$ python3 -q
>>> import numpy as np
>>> np.set_printoptions(precision=3, suppress=True, linewidth=100)
>>> def tidy(a):
...     return np.round(a, 3) + 0
... 
>>> B = np.array([[5]])
>>> C = np.array([[6, 8], [5, 6]])
>>> J = np.block([[B, np.zeros((1, 2))], [np.zeros((2, 1)), C]])
>>> J
array([[5., 0., 0.],
       [0., 6., 8.],
       [0., 5., 6.]])
>>> tidy(np.sort(np.linalg.eigvals(J).real))
array([-0.325,  5.   , 12.325])
>>> np.flatnonzero(np.linalg.matrix_power((J != 0) + (J.T != 0) + np.eye(3), 3)[1])
array([1, 2])
>>> J @ J
array([[25.,  0.,  0.],
       [ 0., 76., 96.],
       [ 0., 60., 76.]])
>>> (np.linalg.matrix_power((J != 0) + (J.T != 0) + np.eye(3), 3) > 0).astype(int)
array([[1, 0, 0],
       [0, 1, 1],
       [0, 1, 1]])
>>> B = J / np.sqrt((J ** 2).mean(axis=1, keepdims=True))
>>> np.linalg.matrix_rank(B) == np.linalg.matrix_rank(J)
np.True_
>>> r0 = np.array([7, 0, 7])
>>> B = J + np.outer(r0, np.eye(3)[2])
>>> tidy(np.linalg.det(B) / np.linalg.det(J)), tidy(1 + np.linalg.solve(J, r0)[2])
(np.float64(-9.5), np.float64(-9.5))
>>> x0 = np.array([1, 3, 0])
>>> rhs = J @ x0
>>> b, lr = np.zeros(3), 1 / np.linalg.norm(J, 2) ** 2
>>> for i in range(30):
...     b -= lr * J.T @ (J @ b - rhs)
...     if i % 10 == 0: print(i, round(np.linalg.norm(J @ b - rhs), 3))
... 
0 4.288
10 1.076
20 0.75
>>> tidy(np.linalg.cond(J))
np.float64(40.225)
>>> x0 = np.array([3, 0, -1])
>>> (J @ x0).argmax()
np.int64(0)
>>> J @ np.ones(3)
array([ 5., 14., 11.])
>>> (J * x0).sum(axis=1)
array([15., -8., -6.])
>>> np.linalg.norm(J @ x0) <= np.linalg.norm(J, 2) * np.linalg.norm(x0) + 1e-9
np.True_
>>> np.einsum("ij,j->i", J, x0)
array([15., -8., -6.])
